In [1]: import numpy as np

In [2]: np.set_printoptions(precision=2, suppress=True, linewidth=100)

In [3]: E = np.load("dump.npy")

In [4]: E
Out[4]: 
array([[  1.7,  -0.9,  -0.9,   0.8,  -0.7,  20. ],
       [  0.2,   0.9,   1.3,  -0.9,  -1.6,  28. ],
       [  0.8,   0.2,  -0.2,   0.7,  -0.8, -20. ],
       [ -0.2,  -0.9,   2.9,   0.3,  -1.4,   0. ],
       [  0.2,   1.5,  -0.7,  -0.7,   1.5, -10. ],
       [ -0.2,  -0.3,  -0.7,   1.3,   0.6,   6. ]])

In [5]: q, evecs = np.linalg.qr(E[:, :4])[0], np.linalg.qr(E[:, 4:])[0]

In [6]: sigma = np.linalg.svd(q.T @ evecs, compute_uv=False)

In [7]: (sigma > 0.9).sum()
Out[7]: np.int64(0)

In [8]: B = E / np.linalg.norm(E, axis=1, keepdims=True)

In [9]: cov = B @ B.T

In [10]: (np.abs(cov) > 0.9).astype(int)
Out[10]: 
array([[1, 1, 1, 0, 1, 1],
       [1, 1, 1, 0, 1, 1],
       [1, 1, 1, 0, 1, 1],
       [0, 0, 0, 1, 0, 0],
       [1, 1, 1, 0, 1, 1],
       [1, 1, 1, 0, 1, 1]])

In [11]: cov[4]
Out[11]: array([-0.98, -0.97,  0.97, -0.17,  1.  , -0.94])

In [12]: np.argwhere(np.triu(np.abs(cov) > 0.95, 1))
Out[12]: 
array([[0, 1],
       [0, 2],
       [0, 4],
       [0, 5],
       [1, 2],
       [1, 4],
       [2, 4],
       [2, 5]])

In [13]: print((cov - 2 * np.eye(6)).round(6).argmax(axis=1))
[1 0 4 1 2 0]

In [14]: x0 = np.array([3, -5, 2, 7, -7, 9])

In [15]: (E @ x0).argmax()
Out[15]: np.int64(1)

In [16]: E @ (2 * x0)
Out[16]: array([ 396.6,  511.2, -337. ,   43.2, -227.4,  116.8])

In [17]: E @ x0
Out[17]: array([ 198.3,  255.6, -168.5,   21.6, -113.7,   58.4])

In [18]: np.sign((E @ x0).round(6))
Out[18]: array([ 1.,  1., -1.,  1., -1.,  1.])

In [19]: E @ np.eye(6)[5]
Out[19]: array([ 20.,  28., -20.,   0., -10.,   6.])

In [20]: x0 = np.array([0, 1, 0, 0, 1, 3])

In [21]: target = E @ x0

In [22]: coef, lr = np.zeros(6), 1 / np.linalg.norm(E, 2) ** 2

In [23]: for i in range(10):
    ...:     coef -= lr * E.T @ (E @ coef - target)
    ...:     if i % 2 == 0: print(i, round(np.linalg.norm(E @ coef - target), 2))
    ...: 
0 4.19
2 4.13
4 4.07
6 4.01
8 3.95

In [24]: np.round(np.linalg.cond(E), 2)
Out[24]: np.float64(48.81)

In [25]: coef.round(2) + 0
Out[25]: array([ 0.03,  0.02,  0.  , -0.04, -0.04,  2.96])

In [26]: data = np.loadtxt("test7.csv", delimiter=",")

In [27]: data
Out[27]: 
array([[-0.08,  0.13, -0.39, -0.07],
       [-0.52, -0.2 ,  0.05, -0.18],
       [ 0.4 ,  0.41, -0.14, -0.22],
       [-0.28,  0.13,  0.02, -0.12],
       [ 0.32, -0.51, -0.21,  0.35],
       [ 0.36,  0.16,  0.07, -0.46],
       [-0.04,  0.33, -0.54, -0.03],
       [-0.28, -0.12, -0.45,  0.06],
       [ 0.2 , -0.59, -0.13, -0.61],
       [ 0.2 ,  0.04,  0.38,  0.29],
       [ 0.28, -0.09, -0.35,  0.33]])

In [28]: d = np.linalg.norm(data[:, None] - data[None], axis=-1)

In [29]: d[1].round(6).argsort(kind="stable")[:4]
Out[29]: array([1, 3, 7, 0])

In [30]: d.shape
Out[30]: (11, 11)

In [31]: d[:5, :5]
Out[31]: 
array([[0.  , 0.71, 0.63, 0.46, 0.88],
       [0.71, 0.  , 1.12, 0.41, 1.07],
       [0.63, 1.12, 0.  , 0.76, 1.08],
       [0.46, 0.41, 0.76, 0.  , 1.02],
       [0.88, 1.07, 1.08, 1.02, 0.  ]])

In [32]: print(np.linalg.matrix_rank(d ** 2))
6

In [33]: print(d.mean(axis=1).argmax())
8

In [34]: (d + 1e9 * np.eye(11)).round(6).argmin(axis=1)
Out[34]: array([ 6,  3,  5,  1, 10,  2,  0,  0,  5,  3,  4])

In [35]: cov = np.cov(data, rowvar=False)

In [36]: np.median(data, axis=0)
Out[36]: array([ 0.2 ,  0.04, -0.14, -0.07])

In [37]: print(np.corrcoef(data.T))
[[ 1.    0.02  0.1   0.04]
 [ 0.02  1.   -0.05 -0.02]
 [ 0.1  -0.05  1.   -0.12]
 [ 0.04 -0.02 -0.12  1.  ]]

In [38]: round(np.corrcoef(data[:, 1], data[:, 0])[0, 1], 2)
Out[38]: np.float64(0.02)

In [39]: data.std(axis=0)
Out[39]: array([0.3 , 0.3 , 0.26, 0.3 ])

In [40]: np.linalg.eigvalsh(cov)[::-1]
Out[40]: array([0.1 , 0.1 , 0.1 , 0.07])

In [41]: B = np.c_[data[:, :2] @ np.array([[2, 0], [1, 0]]), np.array([0, 0, 1, 2, 2, 3, 5, 0, 1, 1, 4])]

In [42]: print(B)
[[-0.03  0.    0.  ]
 [-1.25  0.    0.  ]
 [ 1.21  0.    1.  ]
 [-0.43  0.    2.  ]
 [ 0.14  0.    2.  ]
 [ 0.88  0.    3.  ]
 [ 0.25  0.    5.  ]
 [-0.68  0.    0.  ]
 [-0.18  0.    1.  ]
 [ 0.44  0.    1.  ]
 [ 0.48  0.    4.  ]]

In [43]: print(np.linalg.matrix_rank(B))
2

In [44]: x0 = np.array([2, 0, 1])

In [45]: (B @ x0).argmax()
Out[45]: np.int64(6)

In [46]: B @ (2 * x0)
Out[46]: array([-0.14, -4.98,  6.86,  2.27,  4.55,  9.54, 11.01, -2.73,  1.26,  3.76,  9.9 ])

In [47]: print((B * x0).sum(axis=1))
[-0.07 -2.49  3.43  1.13  2.28  4.77  5.51 -1.37  0.63  1.88  4.95]

In [48]: np.sign((B @ x0).round(6))
Out[48]: array([-1., -1.,  1.,  1.,  1.,  1.,  1., -1.,  1.,  1.,  1.])

In [49]: F = np.loadtxt("layer13.csv", delimiter=",")

In [50]: F
Out[50]: 
array([[ -0.05,  -2.44,  14.65, -14.62, -12.06, -12.15,  -0.03,  -2.34, -19.41],
       [  0.06,   0.18,  -1.56,   1.45,   1.23,   1.27,   0.02,   0.21,   1.98],
       [  0.  ,  -0.78,   4.52,  -4.51,  -3.77,  -3.74,   0.14,  -0.79,  -6.16],
       [ -0.04,   0.36,  -2.45,   2.32,   1.98,   1.89,  -0.02,   0.36,   3.22],
       [ -0.03,  -1.11,   6.39,  -6.42,  -5.25,  -5.24,   0.02,  -1.02,  -8.43],
       [ -0.05,   0.34,  -1.98,   1.91,   1.6 ,   1.67,  -0.02,   0.35,   2.51],
       [  0.  ,  -0.85,   5.36,  -5.31,  -4.46,  -4.5 ,  -0.04,  -0.92,  -7.15],
       [ -0.04,  -0.17,   0.93,  -0.93,  -0.7 ,  -0.77,   0.04,  -0.12,  -1.24],
       [ -0.05,   0.86,  -4.77,   4.85,   4.06,   3.94,  -0.07,   0.82,   6.42],
       [  0.04,  -1.73,  10.28, -10.36,  -8.57,  -8.57,   0.03,  -1.74, -13.72],
       [ -0.05,  -0.4 ,   1.84,  -1.92,  -1.58,  -1.68,  -0.03,  -0.3 ,  -2.57],
       [  0.  ,   0.21,  -1.26,   1.31,   1.06,   1.05,   0.04,   0.21,   1.75],
       [ -0.02,   1.59,  -9.36,   9.31,   7.77,   7.88,   0.08,   1.59,  12.38],
       [  0.  ,  -1.23,   7.19,  -7.18,  -5.9 ,  -5.96,   0.12,  -1.27,  -9.59],
       [ -0.01,   0.24,  -1.29,   1.44,   1.24,   1.22,  -0.06,   0.26,   2.02],
       [ -0.03,  -0.71,   4.31,  -4.24,  -3.51,  -3.64,  -0.04,  -0.65,  -5.61],
       [  0.09,   1.26,  -7.71,   7.7 ,   6.45,   6.51,   0.02,   1.3 ,  10.35],
       [  0.  ,  -0.42,   3.05,  -3.07,  -2.56,  -2.55,  -0.04,  -0.54,  -4.16],
       [  0.07,   0.4 ,  -2.57,   2.53,   2.03,   2.13,  -0.08,   0.44,   3.41],
       [  0.02,  -0.19,   1.39,  -1.4 ,  -1.23,  -1.24,   0.02,  -0.25,  -1.97],
       [ -0.1 ,  -0.48,   2.94,  -2.89,  -2.42,  -2.39,   0.01,  -0.55,  -3.94],
       [ -0.04,  -0.24,   1.79,  -1.86,  -1.51,  -1.53,  -0.02,  -0.24,  -2.47],
       [  0.05,   0.08,  -0.63,   0.8 ,   0.65,   0.63,   0.02,   0.15,   1.04],
       [ -0.02,  -0.75,   4.72,  -4.7 ,  -3.92,  -3.9 ,  -0.02,  -0.76,  -6.2 ],
       [  0.  ,  -0.95,   6.09,  -6.01,  -5.02,  -5.03,  -0.02,  -0.93,  -8.05],
       [  0.04,   1.11,  -6.08,   6.02,   5.01,   5.12,   0.06,   1.  ,   8.04],
       [  0.07,  -1.89,  11.87, -11.88,  -9.79,  -9.95,  -0.03,  -2.02, -15.86],
       [  0.01,  -0.62,   3.85,  -3.76,  -3.21,  -3.15,   0.09,  -0.61,  -5.14],
       [ -0.02,  -2.26,  13.22, -13.24, -11.11, -11.04,  -0.05,  -2.17, -17.66],
       [  0.03,   0.25,  -1.4 ,   1.4 ,   1.1 ,   1.15,  -0.07,   0.19,   1.77],
       [ -0.02,   0.04,  -0.41,   0.51,   0.38,   0.3 ,   0.07,   0.05,   0.57],
       [ -0.05,   2.23, -13.76,  13.74,  11.44,  11.56,   0.05,   2.25,  18.25],
       [  0.  ,   0.04,  -0.05,   0.2 ,   0.1 ,   0.04,   0.08,   0.02,   0.23],
       [ -0.03,   0.34,  -2.3 ,   2.16,   1.93,   1.95,  -0.04,   0.32,   2.99],
       [  0.04,   0.19,  -0.79,   0.83,   0.67,   0.62,  -0.01,   0.18,   1.  ],
       [ -0.03,   1.23,  -7.54,   7.57,   6.39,   6.27,   0.02,   1.19,  10.08],
       [ -0.01,  -0.85,   5.  ,  -5.02,  -4.12,  -4.27,  -0.11,  -0.89,  -6.64],
       [ -0.07,  -0.24,   1.2 ,  -1.21,  -1.04,  -0.98,  -0.12,  -0.28,  -1.52],
       [ -0.03,  -0.1 ,   0.7 ,  -0.68,  -0.57,  -0.64,  -0.02,  -0.1 ,  -0.96],
       [  0.02,  -0.25,   1.62,  -1.59,  -1.33,  -1.33,  -0.08,  -0.21,  -2.11],
       [  0.01,   0.8 ,  -4.84,   4.87,   4.07,   4.13,  -0.04,   0.78,   6.4 ],
       [ -0.03,  -1.44,   9.21,  -9.23,  -7.66,  -7.64,   0.06,  -1.56, -12.34]])

In [51]: W2 = F[[4, 17]].astype(float)

In [52]: for _ in range(4):
    ...:     lab = np.linalg.norm(F[:, None] - W2, axis=-1).argmin(axis=1)
    ...:     W2 = np.array([F[lab == j].mean(axis=0) for j in range(2)])
    ...: 

In [53]: print(lab)
[0 1 0 1 0 1 0 1 1 0 1 1 1 0 1 0 1 0 1 1 0 1 1 0 0 1 0 0 0 1 1 1 1 1 1 1 0 1 1 1 1 0]

In [54]: W2.round(2) + 0
Out[54]: 
array([[-0.01, -1.16,  7.04, -7.03, -5.83, -5.86,  0.01, -1.17, -9.38],
       [ 0.  ,  0.39, -2.36,  2.36,  1.97,  1.97, -0.01,  0.39,  3.14]])

In [55]: cen = F - F.mean(axis=0)

In [56]: Uu, sigma, Vt = np.linalg.svd(cen, full_matrices=False)

In [57]: print(np.round(Vt[0] * np.sign(Vt[0, np.abs(Vt[0]).argmax()]), 2) + 0)
[ 0.    0.07 -0.44  0.44  0.36  0.37  0.    0.07  0.58]

In [58]: np.abs(Uu[:, 0]).argmax()
Out[58]: np.int64(31)

In [59]: print(np.round(sigma ** 2 / (sigma ** 2).sum(), 2) + 0)
[1. 0. 0. 0. 0. 0. 0. 0. 0.]

In [60]: print(np.abs(Vt[-1]))
[0.31 0.47 0.03 0.35 0.38 0.09 0.32 0.23 0.5 ]

In [61]: print(round((sigma ** 2).sum() ** 2 / (sigma ** 4).sum(), 2))
1.0

In [62]: rng = np.random.default_rng(7760)

In [63]: lab = rng.permutation(9)

In [64]: B = F[:, lab] * rng.choice([-1, 1], 9)

In [65]: B
Out[65]: 
array([[-12.06, -14.62,   2.44, -14.65,  -2.34,   0.03, -12.15,  -0.05, -19.41],
       [  1.23,   1.45,  -0.18,   1.56,   0.21,  -0.02,   1.27,   0.06,   1.98],
       [ -3.77,  -4.51,   0.78,  -4.52,  -0.79,  -0.14,  -3.74,   0.  ,  -6.16],
       [  1.98,   2.32,  -0.36,   2.45,   0.36,   0.02,   1.89,  -0.04,   3.22],
       [ -5.25,  -6.42,   1.11,  -6.39,  -1.02,  -0.02,  -5.24,  -0.03,  -8.43],
       [  1.6 ,   1.91,  -0.34,   1.98,   0.35,   0.02,   1.67,  -0.05,   2.51],
       [ -4.46,  -5.31,   0.85,  -5.36,  -0.92,   0.04,  -4.5 ,   0.  ,  -7.15],
       [ -0.7 ,  -0.93,   0.17,  -0.93,  -0.12,  -0.04,  -0.77,  -0.04,  -1.24],
       [  4.06,   4.85,  -0.86,   4.77,   0.82,   0.07,   3.94,  -0.05,   6.42],
       [ -8.57, -10.36,   1.73, -10.28,  -1.74,  -0.03,  -8.57,   0.04, -13.72],
       [ -1.58,  -1.92,   0.4 ,  -1.84,  -0.3 ,   0.03,  -1.68,  -0.05,  -2.57],
       [  1.06,   1.31,  -0.21,   1.26,   0.21,  -0.04,   1.05,   0.  ,   1.75],
       [  7.77,   9.31,  -1.59,   9.36,   1.59,  -0.08,   7.88,  -0.02,  12.38],
       [ -5.9 ,  -7.18,   1.23,  -7.19,  -1.27,  -0.12,  -5.96,   0.  ,  -9.59],
       [  1.24,   1.44,  -0.24,   1.29,   0.26,   0.06,   1.22,  -0.01,   2.02],
       [ -3.51,  -4.24,   0.71,  -4.31,  -0.65,   0.04,  -3.64,  -0.03,  -5.61],
       [  6.45,   7.7 ,  -1.26,   7.71,   1.3 ,  -0.02,   6.51,   0.09,  10.35],
       [ -2.56,  -3.07,   0.42,  -3.05,  -0.54,   0.04,  -2.55,   0.  ,  -4.16],
       [  2.03,   2.53,  -0.4 ,   2.57,   0.44,   0.08,   2.13,   0.07,   3.41],
       [ -1.23,  -1.4 ,   0.19,  -1.39,  -0.25,  -0.02,  -1.24,   0.02,  -1.97],
       [ -2.42,  -2.89,   0.48,  -2.94,  -0.55,  -0.01,  -2.39,  -0.1 ,  -3.94],
       [ -1.51,  -1.86,   0.24,  -1.79,  -0.24,   0.02,  -1.53,  -0.04,  -2.47],
       [  0.65,   0.8 ,  -0.08,   0.63,   0.15,  -0.02,   0.63,   0.05,   1.04],
       [ -3.92,  -4.7 ,   0.75,  -4.72,  -0.76,   0.02,  -3.9 ,  -0.02,  -6.2 ],
       [ -5.02,  -6.01,   0.95,  -6.09,  -0.93,   0.02,  -5.03,   0.  ,  -8.05],
       [  5.01,   6.02,  -1.11,   6.08,   1.  ,  -0.06,   5.12,   0.04,   8.04],
       [ -9.79, -11.88,   1.89, -11.87,  -2.02,   0.03,  -9.95,   0.07, -15.86],
       [ -3.21,  -3.76,   0.62,  -3.85,  -0.61,  -0.09,  -3.15,   0.01,  -5.14],
       [-11.11, -13.24,   2.26, -13.22,  -2.17,   0.05, -11.04,  -0.02, -17.66],
       [  1.1 ,   1.4 ,  -0.25,   1.4 ,   0.19,   0.07,   1.15,   0.03,   1.77],
       [  0.38,   0.51,  -0.04,   0.41,   0.05,  -0.07,   0.3 ,  -0.02,   0.57],
       [ 11.44,  13.74,  -2.23,  13.76,   2.25,  -0.05,  11.56,  -0.05,  18.25],
       [  0.1 ,   0.2 ,  -0.04,   0.05,   0.02,  -0.08,   0.04,   0.  ,   0.23],
       [  1.93,   2.16,  -0.34,   2.3 ,   0.32,   0.04,   1.95,  -0.03,   2.99],
       [  0.67,   0.83,  -0.19,   0.79,   0.18,   0.01,   0.62,   0.04,   1.  ],
       [  6.39,   7.57,  -1.23,   7.54,   1.19,  -0.02,   6.27,  -0.03,  10.08],
       [ -4.12,  -5.02,   0.85,  -5.  ,  -0.89,   0.11,  -4.27,  -0.01,  -6.64],
       [ -1.04,  -1.21,   0.24,  -1.2 ,  -0.28,   0.12,  -0.98,  -0.07,  -1.52],
       [ -0.57,  -0.68,   0.1 ,  -0.7 ,  -0.1 ,   0.02,  -0.64,  -0.03,  -0.96],
       [ -1.33,  -1.59,   0.25,  -1.62,  -0.21,   0.08,  -1.33,   0.02,  -2.11],
       [  4.07,   4.87,  -0.8 ,   4.84,   0.78,   0.04,   4.13,   0.01,   6.4 ],
       [ -7.66,  -9.23,   1.44,  -9.21,  -1.56,  -0.06,  -7.64,  -0.03, -12.34]])

In [66]: Uu, _, Vt = np.linalg.svd(F.T @ B)

In [67]: lab
Out[67]: array([4, 3, 1, 2, 7, 6, 5, 0, 8])

In [68]: np.round(np.linalg.lstsq(F, B)[0], 2) + 0
Out[68]: 
array([[ 0.,  0.,  0.,  0.,  0.,  0.,  0.,  1.,  0.],
       [ 0.,  0., -1.,  0.,  0.,  0.,  0.,  0.,  0.],
       [ 0.,  0.,  0., -1.,  0.,  0.,  0.,  0.,  0.],
       [ 0.,  1.,  0.,  0.,  0.,  0.,  0.,  0.,  0.],
       [ 1.,  0.,  0.,  0.,  0.,  0.,  0.,  0.,  0.],
       [ 0.,  0.,  0.,  0.,  0.,  0.,  1.,  0.,  0.],
       [ 0.,  0.,  0.,  0.,  0., -1.,  0.,  0.,  0.],
       [ 0.,  0.,  0.,  0.,  1.,  0.,  0.,  0.,  0.],
       [ 0.,  0.,  0.,  0.,  0.,  0.,  0.,  0.,  1.]])
